>>> import numpy as np
>>> from numpy import linalg as LA
>>> np.set_printoptions(suppress=True, linewidth=140)
>>> def tidy(a):
...     return np.round(a, 3) + 0
... 
>>> E = np.loadtxt("case11.csv", delimiter=",")
>>> E
array([[ 4.,  5.,  6.,  7.,  8.,  9., 10., 11., 12., 13., 14., 15.],
       [16., 17., 18., 19., 20., 21., 22., 23., 24., 25., 26., 27.],
       [28., 29., 30., 31., 32., 33., 34., 35., 36., 37., 38., 39.],
       [40., 41., 42., 43., 44., 45., 46., 47., 48., 49., 50., 51.],
       [52., 53., 54., 55., 56., 57., 58., 59., 60., 61., 62., 63.],
       [64., 65., 66., 67., 68., 69., 70., 71., 72., 73., 74., 75.]])
>>> r0 = np.array([-1, 1, 2])
>>> np.polyval(r0, E[3])
array([-1558., -1638., -1720., -1804., -1890., -1978., -2068., -2160., -2254., -2350., -2448., -2548.])
>>> Uu, sigma, Vh = LA.svd(E)
>>> vecs = Vh[:(sigma > 1e-8).sum()]
>>> rng = np.random.default_rng(2360)
>>> x = E[1] + -2 * E[2] + rng.integers(2) * np.eye(12)[3]
>>> x
array([-40., -41., -42., -43., -44., -45., -46., -47., -48., -49., -50., -51.])
>>> tidy(np.diag(vecs.T @ vecs))
array([0.295, 0.225, 0.169, 0.127, 0.099, 0.085, 0.085, 0.099, 0.127, 0.169, 0.225, 0.295])
>>> np.allclose(vecs.T @ vecs @ x, x)
True
>>> r0, r1 = E[1], E[3]
>>> r0 @ r0
np.float64(5690.0)
>>> pr = (r0 @ r1) / (r0 @ r0) * r0
>>> tidy(r1 - pr)
array([ 6.588,  5.5  ,  4.412,  3.324,  2.236,  1.147,  0.059, -1.029, -2.117, -3.206, -4.294, -5.382])
>>> tidy(pr)
array([33.412, 35.5  , 37.588, 39.676, 41.764, 43.853, 45.941, 48.029, 50.117, 52.206, 54.294, 56.382])
>>> tidy((r1 - pr) @ r0)
np.float64(0.0)
>>> LA.matrix_rank(np.outer(r0, r1))
np.int64(1)
